$ python3 -q
>>> import numpy as np
>>> from numpy import linalg as LA
>>> np.set_printoptions(suppress=True, linewidth=160)
>>> F = np.load("a.npy")
>>> F
array([[ 0,  1,  4,  6,  2],
       [ 0,  5, 10,  8,  2],
       [18,  0,  0,  0,  0],
       [10,  4,  0,  0,  0],
       [ 0,  2, 11, 13,  5],
       [ 0,  1, 15, 19,  8],
       [ 0,  6,  6,  2,  0],
       [ 0,  6,  6,  2,  0],
       [ 2,  2,  0,  0,  0],
       [14,  0,  0,  0,  0],
       [14,  0,  0,  0,  0],
       [22,  1,  0,  0,  0],
       [14,  0,  0,  0,  0],
       [18,  3,  0,  0,  0],
       [ 0,  4,  3,  1,  0],
       [10,  4,  0,  0,  0]])
>>> Ac = F - F.mean(axis=0)
>>> Uu, sv, VT = LA.svd(Ac, full_matrices=False)
>>> np.abs(VT[0]).argmax()
np.int64(0)
>>> np.round(np.abs(VT[-1]), 4)
array([0.0099, 0.0201, 0.1754, 0.4915, 0.8527])
>>> np.searchsorted(np.cumsum(sv ** 2) / (sv ** 2).sum(), 0.9) + 1
np.int64(2)
>>> np.round(VT[0] * np.sign(VT[0, np.abs(VT[0]).argmax()]), 4)
array([ 0.7439, -0.0793, -0.4409, -0.4656, -0.171 ])
>>> A = np.loadtxt("dump.csv", delimiter=",")
>>> A
array([[ 0., -3.,  2.],
       [ 0.,  2.,  4.],
       [ 0.,  0.,  0.]])
>>> proj = np.triu(np.array([[-5, 3, -4], [-3, -2, 0], [-3, 5, 0]]), 1) + np.eye(3)
>>> A2 = proj @ A @ LA.inv(proj)
>>> round(LA.det(A2), 4)
np.float64(0.0)
>>> [round(float(x), 4) for x in LA.svd(A, compute_uv=False)[:3]]
[4.5311, 3.5311, 0.0]
>>> LA.cond(A) > 100
np.True_
>>> J = np.load("sample1.npy")
>>> J
array([[1, 1, 2, 0],
       [0, 0, 0, 0],
       [1, 1, 2, 0],
       [0, 2, 2, 0],
       [1, 0, 1, 1],
       [0, 2, 2, 0],
       [0, 0, 0, 0],
       [0, 0, 0, 0],
       [0, 0, 0, 0],
       [0, 0, 0, 0],
       [1, 1, 2, 0],
       [2, 1, 3, 1],
       [0, 2, 2, 0]])
>>> round(np.trace(LA.pinv(J) @ J), 4)
np.float64(3.0)
>>> np.abs(np.diag(LA.qr(J)[1])) > 1e-9
array([ True,  True, False,  True])
>>> np.allclose(J[:-1].T @ LA.lstsq(J[:-1].T, J[-1])[0], J[-1])
True
>>> np.unique(J.round(6), axis=0).shape
(5, 4)
>>> Ac = J - J.mean(axis=0)
>>> evecs = LA.svd(Ac)[2][:3]
>>> A2 = Ac - Ac @ evecs.T @ evecs
>>> np.round(A2.std(axis=0), 4) + 0
array([0., 0., 0., 0.])
